% python3 -q
>>> import numpy as np
>>> import numpy.linalg as la
>>> np.set_printoptions(precision=1, suppress=True, linewidth=200, floatmode="fixed")
>>> def rnd(a):
...     return np.round(a, 1) + 0
... 
>>> K = np.loadtxt("data.csv", delimiter=",")
>>> K
array([[-5.6,  0.6, -1.8, -3.4,  3.3],
       [ 0.6, -3.7, -0.9,  1.2,  0.4],
       [-1.8, -0.9,  1.1, -0.9,  1.5],
       [-3.4,  1.2, -0.9,  5.6,  2.3],
       [ 3.3,  0.4,  1.5,  2.3, -0.5]])
>>> # equal to its transpose
>>> np.all(la.eigvalsh(K) > 0)
np.False_
>>> feats = np.load("m.npy")
>>> feats
array([[-30,  20,  72],
       [-35,  25,  81],
       [ 29, -23, -63],
       [ 15, -15, -27]])
>>> # rank 2
>>> left, sigma, Vt = la.svd(feats)
>>> np.argmax(sigma[:-1] / (sigma[1:] + 1e-6)) + 1
np.int64(2)
>>> B = left[:, :2] @ np.diag(sigma[:2]) @ Vt[:2]
>>> la.matrix_rank(feats, rtol=0.05)
np.int64(2)
>>> M = np.load("out12.npy")
>>> M
array([[-1,  0,  1,  2,  3],
       [ 4,  5,  6,  7,  8],
       [ 9, 10, 11, 12, 13],
       [14, 15, 16, 17, 18]])
>>> # rank 2
>>> rk = la.matrix_rank(M)
>>> rk
np.int64(2)
>>> null = la.svd(M)[2][rk:].T
>>> [int(la.matrix_rank(np.delete(M, i, axis=0))) for i in range(4)]
[2, 2, 2, 2]
>>> np.allclose(M @ null, 0)
True
>>> rnd(np.trace(la.pinv(M) @ M))
np.float64(2.0)
>>> left, sigma, Vt = la.svd(M)
>>> V = Vt[:(sigma > 1e-8).sum()]
>>> rng = np.random.default_rng(336)
>>> x = M[0] + 3 * M[1] + rng.integers(2) * np.eye(5)[2]
>>> x
array([11.0, 15.0, 19.0, 23.0, 27.0])
>>> np.allclose(V.T @ V @ x, x)
True
>>> rnd(V.T @ V)
array([[ 0.6,  0.4,  0.2,  0.0, -0.2],
       [ 0.4,  0.3,  0.2,  0.1,  0.0],
       [ 0.2,  0.2,  0.2,  0.2,  0.2],
       [ 0.0,  0.1,  0.2,  0.3,  0.4],
       [-0.2,  0.0,  0.2,  0.4,  0.6]])
>>> rnd(np.diag(V.T @ V))
array([0.6, 0.3, 0.2, 0.3, 0.6])
>>> mat = np.loadtxt("x.csv", delimiter=",")
>>> mat
array([[  8.7,  -4.8,  -1.4],
       [ -7.4,   2.1,   6.3],
       [ -7.9,   4.6,  -4.0],
       [  6.3,   4.5,   6.4],
       [ -4.0,  -2.9,   8.7],
       [ -3.7,  -2.1,   9.0],
       [  7.7,   3.8,  -5.0],
       [  0.0,  -0.3, -10.0],
       [  2.8,  -3.5,   8.9],
       [  5.1,  -8.4,   1.9],
       [ -3.0,  -2.5,   9.2],
       [ -3.8,  -5.3,   7.6],
       [  1.6,   8.9,  -4.2],
       [ -8.7,  -3.9,  -3.1],
       [  0.3,  -2.1,  -9.8],
       [ -4.8,   4.5,   7.5],
       [ -1.5,   7.6,   6.3],
       [ -5.5,   6.7,  -5.0],
       [  5.5,  -7.3,  -4.0],
       [  8.8,   0.9,   4.6],
       [ -7.5,  -6.1,   2.6],
       [  5.4,  -7.9,  -2.8],
       [ -4.9,   0.2,   8.7],
       [  1.0,   9.9,  -1.3],
       [ -7.1,   6.2,  -3.4],
       [ -9.1,  -3.8,  -1.5],
       [  0.6,   9.9,   1.6],
       [  8.5,  -2.7,   4.5],
       [  9.2,   1.7,  -3.6],
       [  2.3,  -0.1,   9.7],
       [ -1.5,   9.5,   2.8]])
>>> x = np.array([1, 2, 3])
>>> y = mat @ x
>>> rnd(la.pinv(mat) @ mat)
array([[1.0, 0.0, 0.0],
       [0.0, 1.0, 0.0],
       [0.0, 0.0, 1.0]])
>>> y = y + 0.1 * rng.normal(size=31)
>>> rnd(y)
array([ -5.2,  15.8, -10.7,  34.4,  16.3,  19.1,   0.4, -30.6,  22.4,  -5.9,  19.6,   8.4,   6.8, -25.8, -33.2,  26.9,  32.7,  -7.2, -21.1,  24.3, -12.0, -18.9,  21.6,  16.7,  -4.7, -21.2,  25.3,
        16.6,   1.7,  31.1,  26.0])
>>> c, *_ = la.lstsq(mat, y)
>>> c.round()
array([1.0, 2.0, 3.0])
>>> rnd(mat.T @ (y - mat @ c))
array([0.0, 0.0, 0.0])
>>> G = np.cov(mat, rowvar=False)
>>> rnd(np.polyfit(mat[:, 1], mat[:, 2], 1))
array([-0.1,  1.6])
>>> rnd(np.corrcoef(mat.T))
array([[ 1.0, -0.1, -0.1],
       [-0.1,  1.0, -0.1],
       [-0.1, -0.1,  1.0]])
>>> np.argsort(-mat.std(axis=0).round(6), kind="stable")
array([2, 0, 1])
>>> rnd(np.corrcoef(mat[:, 1], mat[:, 2])[0, 1])
np.float64(-0.1)
>>> np.argwhere(np.triu(np.abs(np.corrcoef(mat.T)) > 0.8, 1))
array([], shape=(0, 2), dtype=int64)
>>> rnd(mat.std(axis=0))
array([5.8, 5.5, 5.8])
>>> proj = mat @ la.solve(mat.T @ mat, mat.T)
>>> np.allclose(proj @ proj, proj)
True
>>> la.matrix_rank(np.eye(31) - proj)
np.int64(28)
>>> rnd(proj @ mat[:, 2])
array([ -1.4,   6.3,  -4.0,   6.4,   8.7,   9.0,  -5.0, -10.0,   8.9,   1.9,   9.2,   7.6,  -4.2,  -3.1,  -9.8,   7.5,   6.3,  -5.0,  -4.0,   4.6,   2.6,  -2.8,   8.7,  -1.3,  -3.4,  -1.5,   1.6,
         4.5,  -3.6,   9.7,   2.8])
>>> rnd(la.eigvalsh(proj))
array([0.0, 0.0, 0.0, 0.0, 0.0, 0.0, 0.0, 0.0, 0.0, 0.0, 0.0, 0.0, 0.0, 0.0, 0.0, 0.0, 0.0, 0.0, 0.0, 0.0, 0.0, 0.0, 0.0, 0.0, 0.0, 0.0, 0.0, 0.0, 1.0, 1.0, 1.0])
>>> cent = mat[[20, 28]].astype(float)
>>> for _ in range(6):
...     idx = la.norm(mat[:, None] - cent, axis=-1).argmin(axis=1)
...     cent = np.array([mat[idx == j].mean(axis=0) for j in range(2)])
... 
>>> idx
array([1, 0, 0, 1, 0, 0, 1, 1, 0, 1, 0, 0, 1, 0, 1, 0, 0, 0, 1, 1, 0, 1, 0, 1, 0, 0, 0, 1, 1, 0, 0])
>>> rnd(cent[1] - cent[0])
array([ 9.4, -1.5, -5.9])
>>> np.abs(cent[1] - cent[0]).argmax()
np.int64(0)
>>> rnd(cent)
array([[-4.2,  1.2,  4.0],
       [ 5.2, -0.3, -1.9]])
>>> Xs = mat - mat.mean(axis=0)
>>> left, sigma, Vt = la.svd(Xs, full_matrices=False)
>>> rnd(sigma ** 2 / (sigma ** 2).sum())
array([0.4, 0.4, 0.3])
>>> rnd((sigma ** 2).sum() ** 2 / (sigma ** 4).sum())
np.float64(2.9)
>>> rnd(Xs.mean(axis=0))
array([0.0, 0.0, 0.0])
>>> rnd(sigma)
array([33.9, 32.7, 28.2])
>>> E = np.array([[3.1, 1.0, 3.0, 4.0],
...     [0.0, 4.1, 1.0, 1.0],
...     [1.0, 4.0, 5.1, 5.0],
...     [3.0, 1.0, 3.0, 4.1]])
>>> left, sigma, Vt = la.svd(E)
>>> rnd(sigma)
array([11.7,  4.3,  1.6,  0.1])
>>> B = left[:, :3] @ np.diag(sigma[:3]) @ Vt[:3]
>>> rnd(la.norm(E - B) / la.norm(E))
np.float64(0.0)
>>> la.matrix_rank(E, rtol=0.05)
np.int64(3)
>>> rnd(np.abs(E - B).max())
np.float64(0.0)
>>> rnd(la.norm(E - B, 2)), rnd(sigma[3])
(np.float64(0.1), np.float64(0.1))
>>> B = E + rng.integers(-2, 3, (4, 3)) @ rng.integers(-2, 3, (3, 4))
>>> rnd(B)
array([[ 3.1, -5.0,  7.0, -2.0],
       [ 1.0,  5.1,  5.0,  5.0],
       [ 2.0,  5.0,  9.1,  9.0],
       [ 4.0, -4.0,  9.0,  1.1]])
>>> la.matrix_rank(B - E, tol=1e-8)
np.int64(3)
>>> B - E
array([[ 0.0, -6.0,  4.0, -6.0],
       [ 1.0,  1.0,  4.0,  4.0],
       [ 1.0,  1.0,  4.0,  4.0],
       [ 1.0, -5.0,  6.0, -3.0]])
>>> rnd(la.eigvals(E).sum().real)
np.float64(16.4)
>>> rnd(la.det(E[::-1]))
np.float64(5.9)
>>> np.einsum("ii->", E)
np.float64(16.4)
>>> np.kron(np.eye(2, dtype=int), E)
array([[3.1, 1.0, 3.0, 4.0, 0.0, 0.0, 0.0, 0.0],
       [0.0, 4.1, 1.0, 1.0, 0.0, 0.0, 0.0, 0.0],
       [1.0, 4.0, 5.1, 5.0, 0.0, 0.0, 0.0, 0.0],
       [3.0, 1.0, 3.0, 4.1, 0.0, 0.0, 0.0, 0.0],
       [0.0, 0.0, 0.0, 0.0, 3.1, 1.0, 3.0, 4.0],
       [0.0, 0.0, 0.0, 0.0, 0.0, 4.1, 1.0, 1.0],
       [0.0, 0.0, 0.0, 0.0, 1.0, 4.0, 5.1, 5.0],
       [0.0, 0.0, 0.0, 0.0, 3.0, 1.0, 3.0, 4.1]])
>>> np.count_nonzero(E)
np.int64(15)
>>> rnd(la.svd(E, compute_uv=False))
array([11.7,  4.3,  1.6,  0.1])
>>> rnd(la.norm(E))
np.float64(12.6)
>>> rnd(E - E[0])
array([[ 0.0,  0.0,  0.0,  0.0],
       [-3.1,  3.1, -2.0, -3.0],
       [-2.1,  3.0,  2.1,  1.0],
       [-0.1,  0.0,  0.0,  0.1]])
>>> E.sum(axis=0)
array([ 7.1, 10.1, 12.1, 14.1])
>>> Xs = (mat - mat.mean(axis=0)) / mat.std(axis=0)
>>> np.argwhere(np.abs(Xs) > 2)
array([], shape=(0, 2), dtype=int64)
>>> c = la.lstsq(np.delete(Xs, 0, axis=1), Xs[:, 0])[0]
>>> np.abs(c).argmax()
np.int64(0)
>>> A = np.array([[1, 0, 0, 0], [3, 1, 0, 0], [4, 3, 4, 0], [1, 3, 1, 0]])
>>> # triangular, det is the product of the diagonal
>>> np.abs(A).max()
np.int64(4)
>>> np.unravel_index(np.abs(A).argmax(), A.shape)
(np.int64(2), np.int64(0))
>>> rnd(la.norm(A))
np.float64(7.9)
>>> A.sum(axis=0)
array([9, 7, 5, 0])
>>> rnd(A.mean(axis=0))
array([2.2, 1.8, 1.2, 0.0])
>>> A - A[0]
array([[0, 0, 0, 0],
       [2, 1, 0, 0],
       [3, 3, 4, 0],
       [0, 3, 1, 0]])
>>> rnd(la.svd(A, compute_uv=False))
array([7.4, 2.3, 1.7, 0.0])
>>> np.diff(A, axis=0)
array([[ 2,  1,  0,  0],
       [ 1,  2,  4,  0],
       [-3,  0, -3,  0]])
>>> A.sum(axis=1)
array([ 1,  4, 11,  5])
>>> Xs = mat - mat.mean(axis=0)
>>> V = la.svd(Xs)[2][:2]
>>> B = Xs - Xs @ V.T @ V
>>> rnd(np.cov(Xs @ V.T, rowvar=False))
array([[38.3,  0.0],
       [ 0.0, 35.7]])
>>> left, sigma, Vt = la.svd(A)
>>> np.argmax(sigma[:-1] / (sigma[1:] + 1e-6)) + 1
np.int64(3)
>>> rnd(sigma)
array([7.4, 2.3, 1.7, 0.0])
>>> B = left[:, :3] @ np.diag(sigma[:3]) @ Vt[:3]
>>> rnd(np.abs(A - B).max())
np.float64(0.0)
>>> rnd(la.norm(A - B, 2)), sigma[3]
(np.float64(0.0), np.float64(0.0))
>>> la.matrix_rank(A, rtol=0.05)
np.int64(3)
>>> rnd(la.norm(A - B) / la.norm(A))
np.float64(0.0)
>>> left, sigma, Vt = la.svd(A)
>>> V = Vt[:(sigma > 1e-8).sum()]
>>> x = A[0] + -2 * A[1] + rng.integers(2) * np.eye(4)[1]
>>> x
array([-5.0, -2.0,  0.0,  0.0])
>>> rnd(la.norm(x - V.T @ V @ x))
np.float64(0.0)
>>> np.allclose(V.T @ V @ x, x)
True
>>> la.matrix_rank(np.vstack([A, x]))
np.int64(3)
>>> rnd(V.T @ V)
array([[1.0, 0.0, 0.0, 0.0],
       [0.0, 1.0, 0.0, 0.0],
       [0.0, 0.0, 1.0, 0.0],
       [0.0, 0.0, 0.0, 0.0]])
>>> data = np.loadtxt("mat.csv", delimiter=",")
>>> data
array([[ 1.2,  0.8, -1.2,  0.5],
       [-1.5, -0.8, -0.3, -0.5],
       [ 1.8,  0.1,  1.6, -1.2],
       [ 0.0,  0.1,  0.3, -0.3],
       [ 1.8, -0.6,  0.2, -0.3],
       [-1.0, -0.8, -0.5,  0.5],
       [ 0.0,  0.9,  0.6, -1.7],
       [-0.7, -2.3,  1.7,  0.5],
       [-0.4, -0.6, -1.1,  1.1],
       [ 0.9, -3.0,  0.6, -2.1],
       [-0.3, -0.6, -1.5,  0.8],
       [-0.6,  0.1, -0.9, -0.9],
       [ 0.2, -0.1, -0.8, -0.4],
       [-0.4,  1.3, -0.1, -0.8],
       [-1.1,  1.0,  0.0, -1.8],
       [ 0.7, -1.7, -0.3, -0.3],
       [ 1.9,  0.4,  0.7,  0.1],
       [-0.2,  0.4, -0.1, -0.9],
       [ 2.3, -0.2,  0.0,  1.4],
       [-1.5,  0.8, -0.1, -1.8],
       [-0.8, -0.6,  0.4,  1.1],
       [-1.1, -0.7,  0.9,  1.6],
       [-0.9,  1.5,  1.0, -1.7],
       [-0.6,  0.0, -2.0,  1.7],
       [-2.0, -0.3,  0.6,  1.5],
       [ 1.0,  0.2,  0.5,  0.8],
       [-1.3,  1.2,  1.6,  0.2],
       [ 0.0, -1.5, -3.9, -1.5],
       [ 0.1, -0.5, -0.5,  0.2],
       [ 1.1,  0.4, -1.3,  0.5],
       [-0.2,  0.2, -1.5,  0.1]])
>>> Xs = (data - data.mean(axis=0)) / data.std(axis=0)
>>> np.argwhere(np.abs(Xs) > 2)
array([[ 7,  1],
       [ 9,  1],
       [18,  0],
       [27,  2]])
>>> rnd(Xs.std(axis=0))
array([1.0, 1.0, 1.0, 1.0])
>>> c = la.lstsq(np.delete(Xs, 1, axis=1), Xs[:, 1])[0]
>>> rnd(1 - np.var(Xs[:, 1] - np.delete(Xs, 1, axis=1) @ c))
np.float64(0.0)
>>> np.abs(c).argmax()
np.int64(2)
>>> d = la.norm(data[:, None] - data[None], axis=-1)
>>> d.mean(axis=1).argmax()
np.int64(27)
>>> rnd(d[:5, :5])
array([[0.0, 3.4, 3.4, 2.2, 2.2],
       [3.4, 0.0, 4.0, 1.9, 3.3],
       [3.4, 4.0, 0.0, 2.4, 1.8],
       [2.2, 1.9, 2.4, 0.0, 1.9],
       [2.2, 3.3, 1.8, 1.9, 0.0]])
>>> np.flatnonzero(d[15] < d.mean() / 2)
array([15])
>>> (d + 1e9 * np.eye(31)).round(6).argmin(axis=1)
array([29,  5, 16, 17, 16,  8, 22, 21, 10, 15,  8, 17, 28, 17, 19, 28, 25,  3, 25, 14, 21, 20, 14, 10, 21, 16, 22, 30, 12,  0, 12])
>>> rnd(la.norm(data - data.mean(axis=0), axis=1))
array([2.0, 1.6, 2.8, 0.6, 1.9, 1.3, 2.1, 3.0, 1.6, 3.7, 1.7, 1.2, 0.7, 1.6, 2.3, 1.7, 2.2, 1.0, 2.8, 2.4, 1.6, 2.3, 2.7, 2.6, 2.7, 1.6, 2.6, 4.2, 0.6, 1.8, 1.4])
>>> np.unravel_index(d.round(6).argmax(), d.shape)
(np.int64(26), np.int64(27))
>>> d[15].round(6).argsort(kind="stable")[:4]
array([15, 28,  4, 12])
